% ipython --no-banner

In [1]: import numpy as np

In [2]: np.set_printoptions(suppress=True, linewidth=120)

In [3]: rng = np.random.default_rng(552905)

In [4]: th = rng.uniform(0, 2 * np.pi, 10)

In [5]: Q, _ = np.linalg.qr(np.array([[0.1, 1.2], [-0.4, 0.1], [0.1, 1.4]]))

In [6]: arr = 3 * np.c_[np.cos(th), np.sin(th)] @ Q.T

In [7]: arr.round(2)
Out[7]: 
array([[ 1.87,  0.79,  2.21],
       [-0.02,  3.  ,  0.1 ],
       [-0.14, -2.98, -0.29],
       [-1.79, -1.14, -2.13],
       [ 0.63, -2.87,  0.62],
       [ 0.31,  2.95,  0.48],
       [ 0.67, -2.85,  0.66],
       [ 1.39, -2.17,  1.53],
       [ 1.13, -2.5 ,  1.21],
       [-1.94, -0.26, -2.27]])

In [8]: # rows and columns are dependent

In [9]: B = np.array([[0, -1, -1], [0, -2, 1], [-2, -1, -2]])

In [10]: np.vstack([arr, B.T]).shape
Out[10]: (13, 3)

In [11]: idx = arr[:, 0] > np.median(arr[:, 0])

In [12]: r0 = arr[idx].mean(axis=0) - arr[~idx].mean(axis=0)

In [13]: idx.astype(int)
Out[13]: array([1, 0, 0, 0, 1, 0, 1, 1, 1, 0])

In [14]: (((arr - arr.mean(axis=0)) @ r0 > 0) == idx).mean()
Out[14]: np.float64(0.9)

In [15]: idx = rng.integers(0, 2, 9)

In [16]: M = (idx[:, None] == idx) * 4 + np.eye(9)

In [17]: M
Out[17]: 
array([[5., 4., 4., 0., 0., 4., 0., 0., 4.],
       [4., 5., 4., 0., 0., 4., 0., 0., 4.],
       [4., 4., 5., 0., 0., 4., 0., 0., 4.],
       [0., 0., 0., 5., 4., 0., 4., 4., 0.],
       [0., 0., 0., 4., 5., 0., 4., 4., 0.],
       [4., 4., 4., 0., 0., 5., 0., 0., 4.],
       [0., 0., 0., 4., 4., 0., 5., 4., 0.],
       [0., 0., 0., 4., 4., 0., 4., 5., 0.],
       [4., 4., 4., 0., 0., 4., 0., 0., 5.]])

In [18]: ev, evecs = np.linalg.eigh(M)

In [19]: print(np.unique(ev.round(6) + 0, return_counts=True)[1])
[7 1 1]

In [20]: np.round(evecs.T @ evecs, 2) + 0
Out[20]: 
array([[1., 0., 0., 0., 0., 0., 0., 0., 0.],
       [0., 1., 0., 0., 0., 0., 0., 0., 0.],
       [0., 0., 1., 0., 0., 0., 0., 0., 0.],
       [0., 0., 0., 1., 0., 0., 0., 0., 0.],
       [0., 0., 0., 0., 1., 0., 0., 0., 0.],
       [0., 0., 0., 0., 0., 1., 0., 0., 0.],
       [0., 0., 0., 0., 0., 0., 1., 0., 0.],
       [0., 0., 0., 0., 0., 0., 0., 1., 0.],
       [0., 0., 0., 0., 0., 0., 0., 0., 1.]])

In [21]: print(np.round(np.linalg.eigvalsh(M @ M), 2))
[  1.   1.   1.   1.   1.   1.   1. 289. 441.]

In [22]: np.round(np.linalg.eigvalsh(M + 4 * np.eye(9)), 2)
Out[22]: array([ 5.,  5.,  5.,  5.,  5.,  5.,  5., 21., 25.])

In [23]: print(np.abs(evecs[:, -1]).round(6).argmax())
0

In [24]: A = np.loadtxt("x.csv", delimiter=",")

In [25]: A
Out[25]: 
array([[-5.,  0., -7.,  8.,  9., -4., -2., -9., -5.,  0.],
       [ 6., -2.,  2., -4., -5.,  2.,  0.,  6., -5.,  5.],
       [-7., -5.,  0., -6.,  6.,  2.,  7., -9.,  5.,  1.],
       [ 5., -6.,  4., -8.,  9.,  3.,  6.,  9., -3.,  2.],
       [ 5., -4., -1.,  1., -4.,  6.,  3.,  8.,  4.,  7.],
       [ 0.,  7.,  7.,  7.,  4.,  9.,  2.,  5.,  7., -5.],
       [-9.,  2.,  0.,  6., -4., -7., -9., -5.,  1., -4.],
       [ 9., -4., -9.,  3.,  8., -1., -3., -4.,  5.,  6.],
       [-4.,  7.,  8., -7.,  7.,  1.,  5.,  0., -3., -3.],
       [ 7.,  2.,  8.,  0.,  3.,  7., -2., -5., -3., -5.]])

In [26]: Q, evecs = np.linalg.qr(A[:, :8])[0], np.linalg.qr(A[:, 8:])[0]

In [27]: sv = np.linalg.svd(Q.T @ evecs, compute_uv=False)

In [28]: round(np.linalg.norm(Q @ Q.T - evecs @ evecs.T, 2), 2)
Out[28]: np.float64(1.0)

In [29]: np.round(np.degrees(np.arccos(sv.clip(0, 1))), 2)
Out[29]: array([ 3.69, 37.71])

In [30]: print(sv.round(2))
[1.   0.79]

In [31]: print((sv > 0.9).sum())
1

In [32]: vec = np.array([5, 1, 4, 2, 1, 2, 5, 5, 3, 5])

In [33]: rhs = A @ vec

In [34]: rhs
Out[34]: array([-106.,   67.,  -32.,  110.,  129.,  102., -136.,   27.,   15.,   17.])

In [35]: print(np.round(np.linalg.solve(A, rhs + A[:, 3]), 2))
[5. 1. 4. 3. 1. 2. 5. 5. 3. 5.]

In [36]: print(np.round(np.linalg.solve(A, A[:, 8]), 2) + 0)
[0. 0. 0. 0. 0. 0. 0. 0. 1. 0.]

In [37]: np.round(np.linalg.solve(A, 4 * rhs), 2)
Out[37]: array([20.,  4., 16.,  8.,  4.,  8., 20., 20., 12., 20.])

In [38]: np.round(np.linalg.solve(A.T, A[0]), 2) + 0
Out[38]: array([1., 0., 0., 0., 0., 0., 0., 0., 0., 0.])

In [39]: print(np.round(np.linalg.norm(A, axis=1), 2))
[18.57 13.23 17.49 19.   15.26 18.63 17.58 18.38 16.46 15.43]

In [40]: np.round(np.linalg.norm(A[0] - A[9]), 2)
Out[40]: np.float64(25.28)

In [41]: A[0] @ A[9]
Out[41]: np.float64(-28.0)

In [42]: np.linalg.norm(A, axis=1).argmax()
Out[42]: np.int64(3)

In [43]: round(float(np.linalg.norm(A) ** 2 / np.linalg.norm(A, 2) ** 2), 2)
Out[43]: 3.1

In [44]: feats = np.load("layer12.npy")

In [45]: feats
Out[45]: 
array([[  2,   4,   0,  -2,  -3,   1,  -1,  -4,  -4],
       [ -2,   4,   5,  -4,   5,   0,   4,   2,  -3],
       [  2,  -1,  -2,  -1,   2,   2,  -1,  -2,   3],
       [ -1,  -2,   5,   4,  -2,   2,  -2,  -1,  -1],
       [ -6,  20,  20, -18,  17,   1,  15,   4, -16]])

In [46]: [round(float(x), 2) for x in np.linalg.svd(feats, compute_uv=False)[:3]]
Out[46]: [45.47, 8.3, 7.94]

In [47]: np.linalg.cond(feats) > 100
Out[47]: np.True_

In [48]: np.linalg.matrix_rank(feats, rtol=0.1)
Out[48]: np.int64(4)

In [49]: print(np.argsort(-np.linalg.norm(feats, axis=0).round(6), kind="stable")[:3])
[2 1 3]

In [50]: left, sv, VT = np.linalg.svd(feats)

In [51]: evecs = VT[:(sv > 1e-8).sum()]

In [52]: vec = feats[4] + 4 * feats[0] + rng.integers(2) * np.eye(9)[6]

In [53]: vec
Out[53]: array([  2.,  36.,  20., -26.,   5.,   5.,  12., -12., -32.])

In [54]: np.linalg.matrix_rank(np.vstack([feats, vec]))
Out[54]: np.int64(5)

In [55]: np.round(np.linalg.norm(vec - evecs.T @ evecs @ vec), 2)
Out[55]: np.float64(0.88)

In [56]: left, sv, VT = np.linalg.svd(feats)

In [57]: np.argmax(sv[:-1] / (sv[1:] + 1e-6)) + 1
Out[57]: np.int64(4)

In [58]: B = left[:, :4] @ np.diag(sv[:4]) @ VT[:4]

In [59]: round(np.linalg.norm(feats - B) / np.linalg.norm(feats), 2)
Out[59]: np.float64(0.0)

In [60]: np.linalg.matrix_rank(feats, rtol=0.05)
Out[60]: np.int64(4)

In [61]: print(B.round(2) + 0)
[[  2.   4.   0.  -2.  -3.   1.  -1.  -4.  -4.]
 [ -2.   4.   5.  -4.   5.   0.   4.   2.  -3.]
 [  2.  -1.  -2.  -1.   2.   2.  -1.  -2.   3.]
 [ -1.  -2.   5.   4.  -2.   2.  -2.  -1.  -1.]
 [ -6.  20.  20. -18.  17.   1.  15.   4. -16.]]

In [62]: print(round(float(np.linalg.norm(feats - B, 2)), 2), round(float(sv[4]), 2))
0.0 0.0

In [63]: m1 = np.load("m.npy")

In [64]: print(m1)
[[ 0  0  0  0  0  0  0  0  0 -3]
 [ 4  0  0  0  0  0  0  0  0  0]
 [ 0  0  0  0  0  0  0 -2  0  0]
 [ 0  0  0  0 -2  0  0  0  0  0]
 [ 0  0  0  0  0  0  0  0  1  0]
 [ 0  0  0  0  0  0  3  0  0  0]
 [ 0  0  0 -3  0  0  0  0  0  0]
 [ 0  0  0  0  0  2  0  0  0  0]
 [ 0  0  0  0  0  0  0  0  0  0]
 [ 0  5  0  0  0  0  0  0  0  0]]

In [65]: B = m1 + rng.integers(-2, 3, (10, 9)) @ rng.integers(-2, 3, (9, 10))

In [66]: B
Out[66]: 
array([[ -2,   1,  -3,   2,   1,   1,   6,   5,  -5,  -5],
       [ 11,  -9,   6,  -2,  -4,   2,   5,  10,   4,   7],
       [ 17,  -4,   7,   0,  -2,  -6,  -5,   9,  -2,  12],
       [ -5,   3, -10,  -2,   5,   2,   0, -10,  -1,  -6],
       [  7,  -3,  -9,   0,   3,   0,  -8,  -8,  -1,  -4],
       [-14,  13,  -1,   9,   5,  10,   4,  -7,  -1, -13],
       [  5,   6,  -2,  -2,   7,  -3,  -7, -10,   5,  -4],
       [ -6,  -5,  -1, -11,  -2,  -1,  14,   7,   0,   8],
       [ -4,  -2,   4,  -5, -11,  -1,   4,   9,  -8,   8],
       [ -9,   0,  -5,  -4,  -3,  -1,   6,   8,  -8,   2]])

In [67]: print(np.linalg.matrix_rank(B - m1, tol=1e-8))
9

In [68]: np.abs(B - m1).sum(axis=1)
Out[68]: array([28, 56, 66, 46, 44, 74, 50, 57, 56, 51])

In [69]: B - m1
Out[69]: 
array([[ -2,   1,  -3,   2,   1,   1,   6,   5,  -5,  -2],
       [  7,  -9,   6,  -2,  -4,   2,   5,  10,   4,   7],
       [ 17,  -4,   7,   0,  -2,  -6,  -5,  11,  -2,  12],
       [ -5,   3, -10,  -2,   7,   2,   0, -10,  -1,  -6],
       [  7,  -3,  -9,   0,   3,   0,  -8,  -8,  -2,  -4],
       [-14,  13,  -1,   9,   5,  10,   1,  -7,  -1, -13],
       [  5,   6,  -2,   1,   7,  -3,  -7, -10,   5,  -4],
       [ -6,  -5,  -1, -11,  -2,  -3,  14,   7,   0,   8],
       [ -4,  -2,   4,  -5, -11,  -1,   4,   9,  -8,   8],
       [ -9,  -5,  -5,  -4,  -3,  -1,   6,   8,  -8,   2]])

In [70]: (np.linalg.matrix_power((m1 != 0) + (m1.T != 0) + np.eye(10), 10) > 0).astype(int)
Out[70]: 
array([[1, 1, 0, 0, 0, 0, 0, 0, 0, 1],
       [1, 1, 0, 0, 0, 0, 0, 0, 0, 1],
       [0, 0, 1, 1, 1, 1, 1, 1, 1, 0],
       [0, 0, 1, 1, 1, 1, 1, 1, 1, 0],
       [0, 0, 1, 1, 1, 1, 1, 1, 1, 0],
       [0, 0, 1, 1, 1, 1, 1, 1, 1, 0],
       [0, 0, 1, 1, 1, 1, 1, 1, 1, 0],
       [0, 0, 1, 1, 1, 1, 1, 1, 1, 0],
       [0, 0, 1, 1, 1, 1, 1, 1, 1, 0],
       [1, 1, 0, 0, 0, 0, 0, 0, 0, 1]])

In [71]: np.flatnonzero(np.linalg.matrix_power((m1 != 0) + (m1.T != 0) + np.eye(10), 10)[1])
Out[71]: array([0, 1, 9])

In [72]: print(np.linalg.matrix_power(m1, 2))
[[  0 -15   0   0   0   0   0   0   0   0]
 [  0   0   0   0   0   0   0   0   0 -12]
 [  0   0   0   0   0  -4   0   0   0   0]
 [  0   0   0   0   0   0   0   0  -2   0]
 [  0   0   0   0   0   0   0   0   0   0]
 [  0   0   0  -9   0   0   0   0   0   0]
 [  0   0   0   0   6   0   0   0   0   0]
 [  0   0   0   0   0   0   6   0   0   0]
 [  0   0   0   0   0   0   0   0   0   0]
 [ 20   0   0   0   0   0   0   0   0   0]]

In [73]: np.round(np.sort(np.abs(np.linalg.eigvals(m1))), 2)
Out[73]: array([0.  , 0.  , 0.  , 0.  , 0.  , 0.  , 0.  , 3.91, 3.91, 3.91])

In [74]: np.trace(m1)
Out[74]: np.int64(0)

In [75]: round(float(np.linalg.det(m1)), 2)
Out[75]: 0.0

In [76]: print(np.allclose(m1, m1.T))
False

In [77]: left, sv, VT = np.linalg.svd(m1)

In [78]: sv
Out[78]: array([5., 4., 3., 3., 3., 2., 2., 2., 1., 0.])

In [79]: B = left[:, :9] @ np.diag(sv[:9]) @ VT[:9]

In [80]: B
Out[80]: 
array([[ 0.,  0.,  0.,  0.,  0.,  0.,  0.,  0.,  0., -3.],
       [ 4.,  0.,  0.,  0.,  0.,  0.,  0.,  0.,  0.,  0.],
       [ 0.,  0.,  0.,  0.,  0.,  0.,  0., -2.,  0.,  0.],
       [ 0.,  0.,  0.,  0., -2.,  0.,  0.,  0.,  0.,  0.],
       [ 0.,  0.,  0.,  0.,  0.,  0.,  0.,  0.,  1.,  0.],
       [ 0.,  0.,  0.,  0.,  0.,  0.,  3.,  0.,  0.,  0.],
       [ 0.,  0.,  0., -3.,  0.,  0.,  0.,  0.,  0.,  0.],
       [ 0.,  0.,  0.,  0.,  0.,  2.,  0.,  0.,  0.,  0.],
       [ 0.,  0.,  0.,  0.,  0.,  0.,  0.,  0.,  0.,  0.],
       [ 0.,  5.,  0.,  0.,  0.,  0.,  0.,  0.,  0.,  0.]])

In [81]: np.abs(m1 - B).max()
Out[81]: np.float64(0.0)

In [82]: round(np.linalg.norm(m1 - B, 2), 2), sv[9]
Out[82]: (np.float64(0.0), np.float64(0.0))

In [83]: print(np.linalg.matrix_rank(B))
9

In [84]: print(m1[:, 3] @ m1[:, 2])
0

In [85]: print(np.round(np.linalg.norm(m1, axis=0), 2))
[4. 5. 0. 3. 2. 2. 3. 2. 1. 3.]

In [86]: print(np.round(np.linalg.svd(m1, compute_uv=False), 2))
[5. 4. 3. 3. 3. 2. 2. 2. 1. 0.]

In [87]: F = np.array([[15, 1, 0, 8], [1, 15, -8, -4], [0, -8, 24, 4], [8, -4, 4, 20]])

In [88]: F
Out[88]: 
array([[15,  1,  0,  8],
       [ 1, 15, -8, -4],
       [ 0, -8, 24,  4],
       [ 8, -4,  4, 20]])

In [89]: Lm = np.linalg.cholesky(F)

In [90]: np.round(F / np.sqrt(np.outer(np.diag(F), np.diag(F))), 2)
Out[90]: 
array([[ 1.  ,  0.07,  0.  ,  0.46],
       [ 0.07,  1.  , -0.42, -0.23],
       [ 0.  , -0.42,  1.  ,  0.18],
       [ 0.46, -0.23,  0.18,  1.  ]])

In [91]: np.linalg.eigvalsh(F).min() > 0
Out[91]: np.True_

In [92]: r0 = np.array([3, -2, -3])

In [93]: np.array([np.convolve(row, r0, "same") for row in M])
Out[93]: 
array([[  2., -11., -20., -12.,  12.,  -8., -12.,  12.,  -8.],
       [  7., -10., -23., -12.,  12.,  -8., -12.,  12.,  -8.],
       [  4.,  -5., -22., -15.,  12.,  -8., -12.,  12.,  -8.],
       [  0.,   0.,  15.,   2., -23.,   0.,   4., -20., -12.],
       [  0.,   0.,  12.,   7., -22.,  -3.,   4., -20., -12.],
       [  4.,  -8., -20., -12.,  15., -10., -15.,  12.,  -8.],
       [  0.,   0.,  12.,   4., -20.,   3.,   2., -23., -12.],
       [  0.,   0.,  12.,   4., -20.,   0.,   7., -22., -15.],
       [  4.,  -8., -20., -12.,  12.,  -8., -12.,  15., -10.]])

In [94]: print(np.polyval(r0, M[5]))
[37. 37. 37. -3. -3. 62. -3. -3. 37.]

In [95]: np.convolve(M[5], r0)
Out[95]: array([ 12.,   4.,  -8., -20., -12.,  15., -10., -15.,  12.,  -8., -12.])

In [96]: B = F + rng.integers(-2, 3, (4, 2)) @ rng.integers(-2, 3, (2, 4))

In [97]: B
Out[97]: 
array([[15,  1,  0,  8],
       [ 5, 18, -2, -1],
       [ 0, -7, 26,  9],
       [12, -2,  8, 18]])

In [98]: np.abs(B - F).sum(axis=1)
Out[98]: array([ 0, 16,  8, 12])

In [99]: np.round(np.linalg.svd(B - F, compute_uv=False), 2) + 0
Out[99]: array([10.3 ,  5.83,  0.  ,  0.  ])

In [100]: ev, evecs = np.linalg.eigh(F)

In [101]: vec = np.array([-2, 1, 4, 3])

In [102]: np.round(np.linalg.eigvalsh(F[1:, 1:]), 2)
Out[102]: array([10.07, 17.58, 31.34])

In [103]: np.round(vec @ F @ vec / (vec @ vec), 2), round(ev[0], 2), round(float(ev[-1]), 2)
Out[103]: (np.float64(18.23), np.float64(7.56), 32.03)

In [104]: print(np.round(evecs * np.maximum(ev, 0) @ evecs.T, 2) + 0)
[[15.  1.  0.  8.]
 [ 1. 15. -8. -4.]
 [ 0. -8. 24.  4.]
 [ 8. -4.  4. 20.]]

In [105]: np.round(evecs * np.sqrt(ev) @ evecs.T, 2)
Out[105]: 
array([[ 3.73,  0.2 , -0.03,  1.01],
       [ 0.2 ,  3.73, -0.92, -0.48],
       [-0.03, -0.92,  4.8 ,  0.39],
       [ 1.01, -0.48,  0.39,  4.31]])

In [106]: (np.sign(evecs[:, -1].round(6)) == np.sign(evecs[0, -1].round(6))).astype(int)
Out[106]: array([1, 0, 1, 1])

In [107]: print(np.round(evecs * np.abs(ev) @ evecs.T, 2) + 0)
[[15.  1.  0.  8.]
 [ 1. 15. -8. -4.]
 [ 0. -8. 24.  4.]
 [ 8. -4.  4. 20.]]
